$ python3 -q
>>> import numpy as np
>>> np.set_printoptions(precision=3, suppress=True, linewidth=140, floatmode="fixed")
>>> rng = np.random.default_rng(598295)
>>> W0 = np.array([[-1, 0, 3], [-2, 1, -2], [-2, 2, 3]]) * (rng.random((3, 3)) < 0.3)
>>> W0
array([[-1,  0,  0],
       [ 0,  1, -2],
       [ 0,  2,  0]])
>>> B = W0[0, 0] * W0[1:] - np.outer(W0[1:, 0], W0[0])
>>> B
array([[ 0, -1,  2],
       [ 0, -2,  0]])
>>> W0[:, 0] / W0[0, 0]
array([ 1.000, -0.000, -0.000])
>>> np.flatnonzero(~B.round(6).any(axis=1))
array([], dtype=int64)
>>> Uu, sigma, Vh = np.linalg.svd(B, full_matrices=False)
>>> np.allclose(Uu * sigma @ Vh, B)
True
>>> np.round(Uu.T @ B @ Vh.T, 3) + 0
array([[2.562, 0.000],
       [0.000, 1.562]])
>>> np.round(Vh @ Vh.T, 3) + 0
array([[1.000, 0.000],
       [0.000, 1.000]])
>>> np.cumsum(sigma ** 2) / np.sum(sigma ** 2)
array([0.729, 1.000])
>>> np.round(np.sqrt((sigma ** 2).sum()), 3), round(np.linalg.norm(B), 3)
(np.float64(3.0), np.float64(3.0))
>>> sigma / sigma[0]
array([1.000, 0.610])
>>> proj = np.triu(np.array([[2, 2, 2], [1, 0, 2], [0, 2, 2]]), 1) + np.eye(3)
>>> B = proj @ W0 @ np.linalg.inv(proj)
>>> B
array([[ -1.000,   8.000, -18.000],
       [  0.000,   5.000, -12.000],
       [  0.000,   2.000,  -4.000]])
>>> np.round(np.poly(B), 3) + 0
array([1.000, 0.000, 3.000, 4.000])
>>> np.flatnonzero(np.linalg.matrix_power((W0 != 0) + (W0.T != 0) + np.eye(3), 3)[1])
array([1, 2])
>>> np.sort(np.linalg.eigvals(W0).real)
array([-1.000,  0.500,  0.500])
>>> round(float(np.linalg.det(W0)), 3)
-4.0
>>> B = np.linalg.inv(W0)
>>> W0 @ B
array([[1.000, 0.000, 0.000],
       [0.000, 1.000, 0.000],
       [0.000, 0.000, 1.000]])
>>> round(np.linalg.cond(W0), 3)
np.float64(2.562)
>>> np.round(np.linalg.det(W0) * np.linalg.det(B), 3)
np.float64(1.0)
>>> np.allclose(B, W0.T)
False
>>> K = np.loadtxt("m.csv", delimiter=",")
>>> K
array([[ -8.943,  -7.650,  -4.707],
       [  1.221,   3.225,   2.961],
       [ -6.299,  -2.566,  -1.076],
       [  1.328,  -2.669,  -1.681],
       [  1.699,  -0.816,  -0.492],
       [  9.738,   6.776,   4.219],
       [  5.198,   4.270,   2.430],
       [  4.253,   6.252,   4.934],
       [  1.254,  -0.068,  -0.500],
       [ -4.373,  -6.257,  -5.318],
       [  8.708,   5.762,   2.859],
       [-10.067,  -9.894,  -6.906],
       [ -3.442,  -4.415,  -2.021],
       [ -0.217,   4.228,   3.436],
       [ -6.199,  -2.553,  -1.661],
       [ -0.506,  -3.296,  -2.546],
       [ -5.416,  -4.608,  -3.143],
       [  0.354,  -0.030,   1.296]])
>>> B = np.c_[K[:, :2] @ np.array([[-9, 7], [-7, 4]]), np.array([2, 2, 0, 1, 1, 3, 2, 1, 1, 2, 0, 0, 2, 1, 2, 0, 1, 2])]
>>> B
array([[ 134.037,  -93.201,    2.000],
       [ -33.564,   21.447,    2.000],
       [  74.653,  -54.357,    0.000],
       [   6.731,   -1.380,    1.000],
       [  -9.579,    8.629,    1.000],
       [-135.074,   95.270,    3.000],
       [ -76.672,   53.466,    2.000],
       [ -82.041,   54.779,    1.000],
       [ -10.810,    8.506,    1.000],
       [  83.156,  -55.639,    2.000],
       [-118.706,   84.004,    0.000],
       [ 159.861, -110.045,    0.000],
       [  61.883,  -41.754,    2.000],
       [ -27.643,   15.393,    1.000],
       [  73.662,  -53.605,    2.000],
       [  27.626,  -16.726,    0.000],
       [  81.000,  -56.344,    1.000],
       [  -2.976,    2.358,    2.000]])
>>> np.round(np.linalg.norm(B - K @ np.linalg.lstsq(K, B)[0], axis=0), 3) + 0
array([0.000, 0.000, 6.271])
>>> np.linalg.norm(np.linalg.qr(K)[0].T @ B, axis=0) ** 2 / ((B ** 2).sum(axis=0) + 1e-12)
array([1.000, 1.000, 0.086])
>>> np.round(np.linalg.lstsq(K, B[:, 0])[0], 3) + 0
array([-9.000, -7.000,  0.000])
